>>> import numpy as np
>>> np.set_printoptions(suppress=True, linewidth=200)
>>> M2 = np.array([[2, -2], [-1, -1]])
>>> Z = np.array([[-3]])
>>> W0 = np.block([[M2, np.array([[3], [2]])], [np.zeros((1, 2)), Z]])
>>> print(W0)
[[ 2. -2.  3.]
 [-1. -1.  2.]
 [ 0.  0. -3.]]
>>> w, evecs = np.linalg.eig(W0)
>>> print(np.round(np.sort(np.linalg.eigvals(W0 @ W0)), 3))
[2.438 6.562 9.   ]
>>> print(np.prod(w))
12.0
>>> print(np.round(np.sort(np.linalg.eigvals(np.linalg.inv(W0))), 3))
[-0.64  -0.333  0.39 ]
>>> print(w.round(3))
[ 2.562 -1.562 -3.   ]
>>> print(np.round(W0 @ evecs[:, 0] - w[0] * evecs[:, 0], 3) + 0)
[0. 0. 0.]
>>> print(np.round(np.sort(np.linalg.eigvals(W0.T)), 3))
[-3.    -1.562  2.562]
>>> X = np.load("test0.npy")
>>> print(X)
[[ 0  0  5 10]
 [ 0  0  0  0]
 [ 0  0  8 16]
 [ 0  0  0  0]]
>>> print(round(float(np.linalg.det(X.T)), 3))
0.0
>>> print(round(np.linalg.det(X[::-1]), 3))
0.0
>>> w1 = np.array([[1, 5, 0, 4], [-5, 2, 4, 3], [2, 2, 2, 5], [3, -5, 5, 0]])
>>> b = np.array([-3, 0, -1, -2])
>>> act = np.maximum(X @ w1 + b, 0)
>>> print((act > 0).mean(axis=0))
[0.5 0.  0.5 0.5]
>>> print(act)
[[37  0 59 23]
 [ 0  0  0  0]
 [61  0 95 38]
 [ 0  0  0  0]]
>>> print((act > 0).astype(int))
[[1 0 1 1]
 [0 0 0 0]
 [1 0 1 1]
 [0 0 0 0]]
>>> Z = np.array([[0, 2, 2], [1, 0, 0], [0, 0, 0], [2, 2, 0]])
>>> print(act @ Z)
[[ 46 120  74]
 [  0   0   0]
 [ 76 198 122]
 [  0   0   0]]
>>> print(w1 @ Z)
[[ 13  10   2]
 [  8  -4 -10]
 [ 12  14   4]
 [ -5   6   6]]
>>> print((np.linalg.matrix_power((act != 0) + (act.T != 0) + np.eye(4), 4) > 0).astype(int))
[[1 0 1 1]
 [0 1 0 0]
 [1 0 1 1]
 [1 0 1 1]]
>>> print(np.flatnonzero(np.linalg.matrix_power((act != 0) + (act.T != 0) + np.eye(4), 4)[2]))
[0 2 3]
>>> print((act != 0).astype(int))
[[1 0 1 1]
 [0 0 0 0]
 [1 0 1 1]
 [0 0 0 0]]
>>> print(np.round(np.sort(np.linalg.eigvals(act).real), 3))
[ -0.633   0.      0.    132.633]
>>> print(np.round(np.linalg.det(act), 3))
0.0
>>> print([int(np.linalg.matrix_rank(np.linalg.matrix_power(X, p))) for p in range(1, 5)])
[1, 1, 1, 1]
>>> rng = np.random.default_rng(367)
>>> m1 = np.eye(7, dtype=int)[rng.permutation(7)] * np.array([0, 1, 2, 2, 1, 1, 2])
>>> print(m1)
[[0 0 0 0 0 1 0]
 [0 0 0 0 1 0 0]
 [0 0 2 0 0 0 0]
 [0 1 0 0 0 0 0]
 [0 0 0 0 0 0 0]
 [0 0 0 2 0 0 0]
 [0 0 0 0 0 0 2]]
>>> w1 = np.array([[-2, -2, 2, -1, 0, 0],
...     [2, 1, -1, 2, 1, -1],
...     [-2, -1, 0, 0, -1, 2],
...     [-1, -1, -2, -2, 2, -2],
...     [-1, -1, -2, 0, 2, -2],
...     [-2, 0, 0, -1, -1, -2],
...     [-2, 0, 0, 2, 2, 1]])
>>> b = np.array([2, 3, 0, 4, 0, 0])
>>> act = np.maximum(m1 @ w1 + b, 0)
>>> print((act > 0).astype(int))
[[0 1 0 1 0 0]
 [1 1 0 1 1 0]
 [0 1 0 1 0 1]
 [1 1 0 1 1 0]
 [1 1 0 1 0 0]
 [0 1 0 0 1 0]
 [0 1 0 1 1 1]]
>>> print(act)
[[0 3 0 3 0 0]
 [1 2 0 4 2 0]
 [0 1 0 4 0 4]
 [4 4 0 6 1 0]
 [2 3 0 4 0 0]
 [0 1 0 0 4 0]
 [0 3 0 8 4 2]]
>>> Z = np.array([[0, -2], [-1, 1], [-2, -3], [-2, 0], [3, -2], [-1, -3]])
>>> print(act @ Z)
[[ -9   3]
 [ -4  -4]
 [-13 -11]
 [-13  -6]
 [-11  -1]
 [ 11  -7]
 [ -9 -11]]
>>> print(w1 @ Z)
[[ 0 -4]
 [ 1  1]
 [-4 -1]
 [17  9]
 [13  9]
 [ 1 12]
 [ 1 -3]]
>>> J = np.load("mat.npy")
>>> print(J.round(3))
[[-0.11  -0.166  0.684  0.369  0.37   0.468  0.037]
 [-0.548 -0.385 -0.366  0.017  0.546 -0.15  -0.311]
 [-0.603  0.361  0.047  0.293 -0.084 -0.292  0.571]
 [-0.11   0.344 -0.483 -0.087  0.114  0.768  0.161]
 [-0.11  -0.708 -0.192  0.216 -0.525  0.226  0.276]
 [ 0.    -0.255  0.169 -0.729  0.266 -0.018  0.552]
 [ 0.548 -0.094 -0.312  0.439  0.446 -0.179  0.412]]
>>> t3 = np.stack([J, -3 * J, J[::-1]])
>>> print(np.round(np.linalg.norm(t3, axis=(1, 2)), 3))
[2.646 7.937 2.646]
>>> print(np.round(np.linalg.det(t3), 3))
[    1. -2187.    -1.]
>>> print(t3.shape)
(3, 7, 7)
>>> print(np.round(np.einsum("bij,cij->bc", t3, t3), 3))
[[  7. -21.   1.]
 [-21.  63.  -3.]
 [  1.  -3.   7.]]
>>> mat = np.load("sample8.npy")
>>> print(mat)
[[-1. -2.  0.  0.  0.  0.]
 [-2. -1.  0.  0.  0.  0.]
 [ 0.  0. -1. -2. -2. -2.]
 [ 0.  0. -2. -1. -2. -2.]
 [ 0.  0. -2. -2. -1. -2.]
 [ 0.  0. -2. -2. -2. -1.]]
>>> cov = W0.T @ W0
>>> print(np.allclose(cov, cov.T))
True
>>> print(np.round(np.linalg.eigvalsh(cov)[::-1], 3))
[26.27   4.516  1.214]
>>> print(np.diag(cov))
[ 5.  5. 22.]
>>> M2 = np.linalg.inv(mat)
>>> print((np.abs(M2) > 1e-9).astype(int))
[[1 1 0 0 0 0]
 [1 1 0 0 0 0]
 [0 0 1 1 1 1]
 [0 0 1 1 1 1]
 [0 0 1 1 1 1]
 [0 0 1 1 1 1]]
>>> print(np.allclose(M2, mat.T))
False
>>> print(round(np.linalg.det(mat) * np.linalg.det(M2), 3))
1.0
>>> print(round(np.linalg.cond(mat), 3))
7.0
>>> w, evecs = np.linalg.eigh(mat)
>>> print((w > 1e-8).sum(), (w < -1e-8).sum())
4 2
>>> print(np.round(np.linalg.svd(mat, compute_uv=False), 3))
[7. 3. 1. 1. 1. 1.]
>>> print(np.unique(w.round(6) + 0, return_counts=True)[1])
[1 1 4]
>>> print(np.round(evecs.T @ evecs, 3) + 0)
[[1. 0. 0. 0. 0. 0.]
 [0. 1. 0. 0. 0. 0.]
 [0. 0. 1. 0. 0. 0.]
 [0. 0. 0. 1. 0. 0.]
 [0. 0. 0. 0. 1. 0.]
 [0. 0. 0. 0. 0. 1.]]
>>> print(round(float(w.sum()), 3), np.trace(mat))
-6.0 -6.0
>>> print(np.round(np.linalg.det(mat), 3))
21.0
>>> print(np.round(np.sort(np.linalg.eigvals(mat).real), 3))
[-7. -3.  1.  1.  1.  1.]
>>> print(mat @ mat)
[[ 5.  4.  0.  0.  0.  0.]
 [ 4.  5.  0.  0.  0.  0.]
 [ 0.  0. 13. 12. 12. 12.]
 [ 0.  0. 12. 13. 12. 12.]
 [ 0.  0. 12. 12. 13. 12.]
 [ 0.  0. 12. 12. 12. 13.]]
>>> cov = mat.T @ mat
>>> print(np.trace(cov), (mat ** 2).sum())
62.0 62.0
>>> print(np.linalg.matrix_rank(cov))
6
>>> print((mat @ mat.T).shape)
(6, 6)
>>> print(np.allclose(cov, cov.T))
True
>>> print(np.round(np.linalg.svd(mat, compute_uv=False) ** 2, 3))
[49.  9.  1.  1.  1.  1.]
>>> print(np.round(np.linalg.eigvalsh(cov)[::-1], 3))
[49.  9.  1.  1.  1.  1.]
>>> Z = np.sign(np.array([[2, -2, 2, 2], [-1, 2, -2, 0], [-2, 1, -1, 2], [0, -2, 1, 0]]))
>>> M2 = (np.tril(Z, -1) + np.eye(4)) @ (np.triu(Z, 1) + np.eye(4))
>>> w = np.array([7, 2, 8, 7])
>>> F = np.rint(M2 * w @ np.linalg.inv(M2)) + 0
>>> print(F)
[[  6. -13.  12.  -6.]
 [  2.  33. -24.  12.]
 [  1.  23. -15.  11.]
 [ -2. -16.  14.   0.]]
>>> print(round(np.linalg.det(2 * F), 3), round(float(np.linalg.det(F)), 3))
12544.0 784.0
>>> print(np.round(np.linalg.det(F[::-1]), 3))
784.0
>>> M2 = F + rng.integers(-2, 3, (4, 3)) @ rng.integers(-2, 3, (3, 4))
>>> print(M2)
[[  8. -15.  12.  -8.]
 [  2.  33. -27.  18.]
 [  3.  21. -17.  13.]
 [ -4. -14.  14.   2.]]
>>> print(M2 - F)
[[ 2. -2.  0. -2.]
 [ 0.  0. -3.  6.]
 [ 2. -2. -2.  2.]
 [-2.  2.  0.  2.]]
>>> print(np.abs(M2 - F).sum(axis=1))
[6. 9. 8. 6.]
